In [1]: import numpy as np

In [2]: np.set_printoptions(precision=1, suppress=True, linewidth=100)

In [3]: m1 = np.load("x.npy")

In [4]: print(m1.round(1) + 0)
[[ 0.4  0.1]
 [ 0.1  0. ]
 [-0.5 -0.1]
 [ 0.5  0.1]
 [-0.6 -0.2]
 [-1.3 -0.3]
 [-1.2 -0.3]]

In [5]: rk = np.linalg.matrix_rank(m1)

In [6]: print(rk)
1

In [7]: N = np.linalg.svd(m1)[2][rk:].T

In [8]: print([int(np.linalg.matrix_rank(m1[:, :j + 1])) for j in range(2)])
[1, 1]

In [9]: print([int(np.linalg.matrix_rank(m1[:i])) for i in range(1, len(m1) + 1)])
[1, 1, 1, 1, 1, 1, 1]

In [10]: print([int(np.linalg.matrix_rank(np.delete(m1, i, axis=0))) for i in range(7)])
[1, 1, 1, 1, 1, 1, 1]

In [11]: print(np.round(np.linalg.norm(m1, 2) / np.linalg.norm(m1), 1))
1.0

In [12]: print(np.linalg.cond(m1) > 100)
True

In [13]: print(np.linalg.matrix_rank(m1, rtol=0.1))
1

In [14]: print([round(float(x), 1) for x in np.linalg.svd(m1, compute_uv=False)[:3]])
[2.1, 0.0]

In [15]: print(m1.sum(axis=0))
[-2.6 -0.7]

In [16]: print(np.round(np.linalg.norm(m1), 1))
2.1

In [17]: print(np.round(np.diff(m1, axis=0), 1) + 0)
[[-0.2 -0.1]
 [-0.6 -0.2]
 [ 1.   0.2]
 [-1.1 -0.3]
 [-0.7 -0.2]
 [ 0.1  0. ]]

In [18]: print(np.round(np.linalg.svd(m1, compute_uv=False), 1) + 0)
[2.1 0. ]

In [19]: print(m1.mean(axis=0))
[-0.4 -0.1]

In [20]: print(np.round(m1 - m1[0], 1) + 0)
[[ 0.   0. ]
 [-0.2 -0.1]
 [-0.8 -0.2]
 [ 0.1  0. ]
 [-1.  -0.2]
 [-1.7 -0.4]
 [-1.6 -0.4]]

In [21]: Uu, sigma, Vh = np.linalg.svd(m1)

In [22]: print(np.argmax(sigma[:-1] / (sigma[1:] + 1e-6)) + 1)
1

In [23]: print(sigma.round(1) + 0)
[2.1 0. ]

In [24]: out = Uu[:, :1] @ np.diag(sigma[:1]) @ Vh[:1]

In [25]: print(np.round(np.linalg.norm(m1 - out) / np.linalg.norm(m1), 1))
0.0

In [26]: print(np.linalg.matrix_rank(out))
1

In [27]: print(round(np.linalg.norm(m1 - out, 2), 1), np.round(sigma[1], 1))
0.0 0.0

In [28]: F = np.array([[0.0, -1.0, 0.0], [-1.0, 0.0, 0.0], [0.0, 0.0, 0.0]])

In [29]: print(F)
[[ 0. -1.  0.]
 [-1.  0.  0.]
 [ 0.  0.  0.]]

In [30]: cov = F.T @ F

In [31]: print(np.linalg.svd(F, compute_uv=False) ** 2)
[1. 1. 0.]

In [32]: print(np.linalg.matrix_rank(cov))
2

In [33]: print(cov)
[[1. 0. 0.]
 [0. 1. 0.]
 [0. 0. 0.]]

In [34]: print((F @ F.T).shape)
(3, 3)

In [35]: print(round(np.linalg.det(F), 1))
0.0

In [36]: print((F != 0).astype(int))
[[0 1 0]
 [1 0 0]
 [0 0 0]]

In [37]: print(np.flatnonzero(np.linalg.matrix_power((F != 0) + (F.T != 0) + np.eye(3), 3)[0]))
[0 1]

In [38]: print(F @ F)
[[1. 0. 0.]
 [0. 1. 0.]
 [0. 0. 0.]]
